$ python -q
>>> import numpy as np
>>> import numpy.linalg as la
>>> np.set_printoptions(precision=1, suppress=True, linewidth=120, legacy="1.25")
>>> def rd(a):
...     return np.round(a, 1) + 0
... 
>>> out = np.array([[0, -2, -2, -1, -1, -2, -2, -3, -3, 3, 1, 3, 3],
...     [-2, 2, 3, 2, 3, 0, 1, 3, 0, 0, 0, 2, -3],
...     [-3, -1, 0, 1, 2, -3, 2, 2, -1, 0, -3, 3, -1],
...     [1, -1, 1, 3, -1, 2, -1, 2, 3, 2, -2, 1, 2],
...     [2, -1, 1, -1, -2, -2, 3, 0, -1, -1, -1, -2, 2],
...     [0, -3, -2, 3, 0, -3, -2, 1, 1, 3, 2, -3, 0],
...     [2, 3, -2, 0, -1, 0, -2, -1, 2, 2, 1, 1, 3],
...     [2, 3, 2, 2, 1, -3, 0, 1, -2, -2, 0, -3, 1]])
>>> M = out.T @ out
>>> M
array([[ 26,   8,  -3,  -2, -17,   1,  -7, -10,   4,   0,   7, -20,  23],
       [  8,  38,  14,   0,   9,   7,   2,   5,   2, -16,   1,  -1,  -3],
       [ -3,  14,  27,   8,  12,   4,  17,  19,  -2, -19, -11,  -3, -15],
       [ -2,   0,   8,  29,  10,  -8,  -6,  22,  11,   9,  -3,  -6,  -4],
       [-17,   9,  12,  10,  21,  -5,   6,  16,  -4,  -7,  -4,   8, -22],
       [  1,   7,   4,  -8,  -5,  39,  -4,  -2,  20,  -3,  -1,   9,  -6],
       [ -7,   2,  17,  -6,   6,  -4,  27,  11,  -8, -21, -15,  -1, -13],
       [-10,   5,  19,  22,  16,  -2,  11,  29,  10,  -6, -12,  -2, -18],
       [  4,   2,  -2,  11,  -4,  20,  -8,  10,  29,   9,  -1,  -2,   0],
       [  0, -16, -19,   9,  -7,  -3, -21,  -6,   9,  31,   8,  12,  15],
       [  7,   1, -11,  -3,  -4,  -1, -15, -12,  -1,   8,  20, -11,   3],
       [-20,  -1,  -3,  -6,   8,   9,  -1,  -2,  -2,  12, -11,  46,  -2],
       [ 23,  -3, -15,  -4, -22,  -6, -13, -18,   0,  15,   3,  -2,  37]])
>>> vec = np.array([3, -3, 1, -1, 0, 1, -1, 0, 0, 3, -1, 0, 1])
>>> h1 = np.maximum(M @ vec, 0)
>>> rd(np.tanh(M @ vec))
array([ 1. , -1. , -1. , -1. , -1. ,  1. , -1. , -1. ,  1. ,  1. ,  1. ,  0.8,  1. ])
>>> M.T @ h1
array([ 5937, -1762, -5498,   732, -6068,   600, -6376, -4282,  3398,  7205,  2639,  -376,  9455])
>>> print(np.flatnonzero(h1 > 1e-9))
[ 0  5  8  9 10 11 12]
>>> np.maximum(M @ vec, 0) - np.maximum(-M @ vec, 0)
array([  77, -123, -106,   -3, -126,   23,  -96,  -85,   49,  138,   31,    1,  153])
>>> print(h1)
[ 77   0   0   0   0  23   0   0  49 138  31   1 153]
